$ ipython --no-banner

In [1]: import numpy as np

In [2]: np.set_printoptions(precision=2, suppress=True, linewidth=140, sign=" ")

In [3]: rng = np.random.default_rng(40236)

In [4]: M = np.array([[5, -7, -5, 9, -1, -8, -3, -4, -5],
   ...:     [5, 4, 2, 5, -4, 0, -9, -2, -2],
   ...:     [8, -3, 5, 6, 2, -1, 3, 4, 1],
   ...:     [-7, -5, -5, -6, -8, 2, 8, 1, -7],
   ...:     [8, -3, -6, 0, 6, 4, 8, 1, -3],
   ...:     [1, -9, 6, -6, -2, 6, 8, -3, -5],
   ...:     [9, -1, 0, -4, 2, -6, 8, 9, -7],
   ...:     [0, 7, -2, -7, 4, 7, -4, 3, -9],
   ...:     [-4, 0, -9, 9, 6, 6, -9, 3, -8]]) * (rng.random((9, 9)) < 0.3)

In [5]: M
Out[5]: 
array([[ 5,  0, -5,  0,  0, -8,  0,  0,  0],
       [ 5,  4,  2,  5, -4,  0,  0,  0,  0],
       [ 0,  0,  0,  0,  2,  0,  3,  0,  1],
       [ 0, -5,  0,  0,  0,  0,  8,  0,  0],
       [ 0,  0,  0,  0,  0,  0,  8,  0,  0],
       [ 1, -9,  0, -6, -2,  0,  8,  0,  0],
       [ 0,  0,  0,  0,  0,  0,  8,  0, -7],
       [ 0,  7,  0,  0,  4,  0,  0,  0,  0],
       [-4,  0, -9,  9,  0,  6, -9,  3, -8]])

In [6]: np.argsort(-np.linalg.norm(M, axis=0).round(6), kind="stable")[:3]
Out[6]: array([ 6,  1,  3])

In [7]: feats = np.load("case15.npy")

In [8]: feats
Out[8]: 
array([[ 1,  0,  0,  0,  0,  0,  0,  0],
       [ 1,  1,  0,  0,  0,  0,  0,  0],
       [ 3,  4,  1,  0,  0,  0,  0,  0],
       [ 3,  0,  0,  1,  0,  0,  0,  0],
       [ 5,  5,  0,  0,  1,  0,  0,  0],
       [ 0,  5,  2,  3,  1,  1,  0,  0],
       [ 1,  4,  0,  0,  4,  0,  1,  0],
       [ 5,  5,  3,  3,  1,  3,  3,  1]])

In [9]: (feats - feats.T) / 2
Out[9]: 
array([[ 0. , -0.5, -1.5, -1.5, -2.5,  0. , -0.5, -2.5],
       [ 0.5,  0. , -2. ,  0. , -2.5, -2.5, -2. , -2.5],
       [ 1.5,  2. ,  0. ,  0. ,  0. , -1. ,  0. , -1.5],
       [ 1.5,  0. ,  0. ,  0. ,  0. , -1.5,  0. , -1.5],
       [ 2.5,  2.5,  0. ,  0. ,  0. , -0.5, -2. , -0.5],
       [ 0. ,  2.5,  1. ,  1.5,  0.5,  0. ,  0. , -1.5],
       [ 0.5,  2. ,  0. ,  0. ,  2. ,  0. ,  0. , -1.5],
       [ 2.5,  2.5,  1.5,  1.5,  0.5,  1.5,  1.5,  0. ]])

In [10]: np.trace(feats)
Out[10]: np.int64(8)
